In [1]: import numpy as np

In [2]: from numpy import linalg as LA

In [3]: np.set_printoptions(precision=4, suppress=True, linewidth=200)

In [4]: tidy = lambda a: np.round(a, 4) + 0

In [5]: F = np.load("data.npy")

In [6]: F
Out[6]: 
array([[ 2.,  3.,  0.,  0.,  0.,  0.,  0.],
       [ 3.,  0.,  3.,  0.,  0.,  0.,  0.],
       [ 0.,  3., -1.,  3.,  0.,  0.,  0.],
       [ 0.,  0.,  3.,  2.,  3.,  0.,  0.],
       [ 0.,  0.,  0.,  3.,  0.,  3.,  0.],
       [ 0.,  0.,  0.,  0.,  3.,  2.,  3.],
       [ 0.,  0.,  0.,  0.,  0.,  3., -1.]])

In [7]: u = np.array([2, 0, 1, 0, 0, 3, 1])

In [8]: out = F + np.outer(u, np.eye(7)[4])

In [9]: tidy(LA.det(out) / LA.det(F)), tidy(1 + LA.solve(F, u)[4])
Out[9]: (np.float64(0.25), np.float64(0.25))

In [10]: LA.matrix_rank(LA.inv(out) - LA.inv(F), tol=1e-8)
Out[10]: np.int64(1)

In [11]: U, s, Vt = LA.svd(F)

In [12]: tidy(s)
Out[12]: array([6.3367, 5.2186, 4.919 , 3.8743, 3.5094, 1.7556, 0.0834])

In [13]: out = U[:, :6] @ np.diag(s[:6]) @ Vt[:6]

In [14]: LA.matrix_rank(F, rtol=0.05)
Out[14]: np.int64(6)

In [15]: tidy(LA.eigvalsh(F).min())
Out[15]: np.float64(-5.2186)

In [16]: np.all(LA.eigvalsh(F) > 0)
Out[16]: np.False_

In [17]: m1 = np.load("a.npy")

In [18]: m1
Out[18]: 
array([[ 3,  4,  5,  6,  7],
       [ 8,  9, 10, 11, 12],
       [13, 14, 15, 16, 17],
       [18, 19, 20, 21, 22],
       [23, 24, 25, 26, 27],
       [28, 29, 30, 31, 32],
       [33, 34, 35, 36, 37],
       [38, 39, 40, 41, 42],
       [43, 44, 45, 46, 47]])

In [19]: out = m1 / np.sqrt((m1 ** 2).mean(axis=1, keepdims=True))

In [20]: LA.matrix_rank(m1 - m1.mean(axis=1, keepdims=True))
Out[20]: np.int64(1)

In [21]: data = np.loadtxt("test13.csv", delimiter=",")

In [22]: data
Out[22]: 
array([[ 2.,  1.,  5.,  1.,  4.,  5.,  0.],
       [-1., -2.,  2., -2.,  1.,  2., -3.],
       [ 8.,  7., 11.,  7., 10., 11.,  6.],
       [ 2.,  1.,  5.,  1.,  4.,  5.,  0.],
       [ 3.,  2.,  6.,  2.,  5.,  6.,  1.],
       [ 2.,  1.,  5.,  1.,  4.,  5.,  0.],
       [ 5.,  4.,  8.,  4.,  7.,  8.,  3.],
       [ 3.,  2.,  6.,  2.,  5.,  6.,  1.],
       [ 7.,  6., 10.,  6.,  9., 10.,  5.]])

In [23]: [round(float(x), 4) for x in LA.svd(data, compute_uv=False)[:3]]
Out[23]: [40.2593, 7.8861, 0.0]

In [24]: LA.cond(data) > 100
Out[24]: np.True_

In [25]: np.argsort(-LA.norm(data, axis=0).round(6), kind="stable")[:3]
Out[25]: array([2, 5, 4])

In [26]: U, s, Vt = LA.svd(data)

In [27]: V = Vt[:(s > 1e-8).sum()]

In [28]: rng = np.random.default_rng(328)

In [29]: vec = data[4] + 3 * data[7] + rng.integers(2) * np.eye(7)[4]

In [30]: vec
Out[30]: array([12.,  8., 24.,  8., 20., 24.,  4.])

In [31]: tidy(LA.norm(vec - V.T @ V @ vec))
Out[31]: np.float64(0.0)

In [32]: E = np.load("case11.npy")

In [33]: E
Out[33]: 
array([[9., 2., 0., 0., 0., 0.],
       [2., 6., 2., 0., 0., 0.],
       [0., 2., 7., 2., 0., 0.],
       [0., 0., 2., 8., 2., 0.],
       [0., 0., 0., 2., 9., 2.],
       [0., 0., 0., 0., 2., 1.]])

In [34]: Lm = LA.cholesky(E)

In [35]: tidy(Lm)
Out[35]: 
array([[3.    , 0.    , 0.    , 0.    , 0.    , 0.    ],
       [0.6667, 2.357 , 0.    , 0.    , 0.    , 0.    ],
       [0.    , 0.8485, 2.506 , 0.    , 0.    , 0.    ],
       [0.    , 0.    , 0.7981, 2.7135, 0.    , 0.    ],
       [0.    , 0.    , 0.    , 0.7371, 2.908 , 0.    ],
       [0.    , 0.    , 0.    , 0.    , 0.6877, 0.726 ]])

In [36]: tidy(np.diag(Lm) ** 2)
Out[36]: array([9.    , 5.5556, 6.28  , 7.3631, 8.4567, 0.527 ])

In [37]: tidy(np.prod(np.diag(Lm)) ** 2), tidy(LA.det(E))
Out[37]: (np.float64(10304.0), np.float64(10304.0))

In [38]: tidy(E / np.sqrt(np.outer(np.diag(E), np.diag(E))))
Out[38]: 
array([[1.    , 0.2722, 0.    , 0.    , 0.    , 0.    ],
       [0.2722, 1.    , 0.3086, 0.    , 0.    , 0.    ],
       [0.    , 0.3086, 1.    , 0.2673, 0.    , 0.    ],
       [0.    , 0.    , 0.2673, 1.    , 0.2357, 0.    ],
       [0.    , 0.    , 0.    , 0.2357, 1.    , 0.6667],
       [0.    , 0.    , 0.    , 0.    , 0.6667, 1.    ]])

In [39]: tidy(Lm @ Lm.T)
Out[39]: 
array([[9., 2., 0., 0., 0., 0.],
       [2., 6., 2., 0., 0., 0.],
       [0., 2., 7., 2., 0., 0.],
       [0., 0., 2., 8., 2., 0.],
       [0., 0., 0., 2., 9., 2.],
       [0., 0., 0., 0., 2., 1.]])

In [40]: tidy(np.sort(LA.eigvals(Lm)))
Out[40]: array([0.726 , 2.357 , 2.506 , 2.7135, 2.908 , 3.    ])

In [41]: [int(LA.matrix_rank(LA.matrix_power(Lm, p))) for p in range(1, 7)]
Out[41]: [6, 6, 6, 6, 6, 6]

In [42]: q, Rm = LA.qr(E)

In [43]: tidy(np.abs(np.diag(Rm)))
Out[43]: array([9.2195, 5.7803, 6.2223, 7.2535, 8.3713, 0.5117])

In [44]: tidy(np.trace(q @ q.T))
Out[44]: np.float64(6.0)

In [45]: tidy(abs(Rm[0, 0])), tidy(LA.norm(E[:, 0]))
Out[45]: (np.float64(9.2195), np.float64(9.2195))

In [46]: q.shape, Rm.shape
Out[46]: ((6, 6), (6, 6))

In [47]: rank = LA.matrix_rank(data)

In [48]: rank
Out[48]: np.int64(2)

In [49]: ns = LA.svd(data)[2][rank:].T

In [50]: [int(LA.matrix_rank(np.delete(data, i, axis=0))) for i in range(9)]
Out[50]: [2, 2, 2, 2, 2, 2, 2, 2, 2]

In [51]: LA.matrix_rank(data.T @ data), LA.matrix_rank(data @ data.T)
Out[51]: (np.int64(2), np.int64(2))

In [52]: A = np.load("sample3.npy")

In [53]: A
Out[53]: 
array([[0, 0, 0],
       [0, 2, 1],
       [0, 0, 0],
       [0, 0, 0],
       [9, 0, 0],
       [0, 8, 7],
       [0, 5, 4],
       [9, 0, 0],
       [0, 5, 4],
       [3, 0, 0],
       [3, 0, 0],
       [0, 5, 4],
       [3, 0, 0],
       [0, 0, 0],
       [0, 2, 1],
       [0, 5, 4],
       [9, 0, 0],
       [6, 0, 0],
       [0, 0, 0],
       [0, 0, 0],
       [6, 0, 0],
       [6, 0, 0],
       [0, 2, 1],
       [9, 0, 0],
       [9, 0, 0],
       [0, 8, 7],
       [0, 8, 7],
       [9, 0, 0],
       [0, 2, 1],
       [3, 0, 0],
       [6, 0, 0],
       [3, 0, 0],
       [0, 2, 1],
       [0, 0, 0],
       [0, 2, 1],
       [0, 2, 1],
       [0, 5, 4],
       [3, 0, 0]])

In [54]: Xc = (A - A.mean(axis=0)) / A.std(axis=0)

In [55]: np.argwhere(np.abs(Xc) > 2)
Out[55]: 
array([[ 5,  1],
       [ 5,  2],
       [25,  1],
       [25,  2],
       [26,  1],
       [26,  2]])

In [56]: coef = LA.lstsq(np.delete(Xc, 2, axis=1), Xc[:, 2])[0]

In [57]: tidy(coef)
Out[57]: array([0.0601, 1.0206])

In [58]: tidy(1 - np.var(Xc[:, 2] - np.delete(Xc, 2, axis=1) @ coef))
Out[58]: np.float64(0.9852)

In [59]: vec = np.ones(6)

In [60]: for _ in range(5):
    ...:     vec = E @ vec
    ...:     vec /= LA.norm(vec)
    ...:     print(round(vec @ E @ vec, 4))
    ...: 
11.1536
11.1988
11.224
11.242
11.2561

In [61]: tidy(LA.eigvalsh(E)[-1])
Out[61]: np.float64(11.3189)

In [62]: tidy(vec)
Out[62]: array([0.3615, 0.3159, 0.4118, 0.5508, 0.5348, 0.1025])

In [63]: vec = np.array([-1, -1, 1])

In [64]: target = A @ vec

In [65]: target
Out[65]: array([ 0, -1,  0,  0, -9, -1, -1, -9, -1, -3, -3, -1, -3,  0, -1, -1, -9, -6,  0,  0, -6, -6, -1, -9, -9, -1, -1, -9, -1, -3, -6, -3, -1,  0, -1, -1, -1, -3])

In [66]: tidy(LA.lstsq(A, target)[0])
Out[66]: array([-1., -1.,  1.])

In [67]: tidy(LA.solve(A.T @ A, A.T @ target))
Out[67]: array([-1., -1.,  1.])

In [68]: target = target + 0.1 * rng.normal(size=38)

In [69]: tidy(target)
Out[69]: 
array([ 0.0097, -1.0301, -0.0401,  0.1068, -8.9791, -1.0613, -0.9516, -8.9837, -0.867 , -3.1708, -3.047 , -0.9875, -2.8336,  0.062 , -0.9475, -1.097 , -9.0891, -6.0835, -0.0148, -0.0321, -6.0595,
       -5.921 , -0.9794, -9.1406, -9.0974, -0.9337, -1.0835, -9.0421, -1.1214, -3.0637, -6.0768, -3.0233, -0.9592, -0.0213, -0.9597, -0.8472, -1.1482, -3.1788])

In [70]: coef, *_ = LA.lstsq(A, target)

In [71]: tidy(LA.norm(target - A @ coef))
Out[71]: np.float64(0.4994)

In [72]: [round(float(LA.norm(LA.solve(A.T @ A + lam * np.eye(3), A.T @ target))), 2) for lam in (0, 1, 10, 100)]
Out[72]: [1.7, 1.37, 1.03, 0.89]
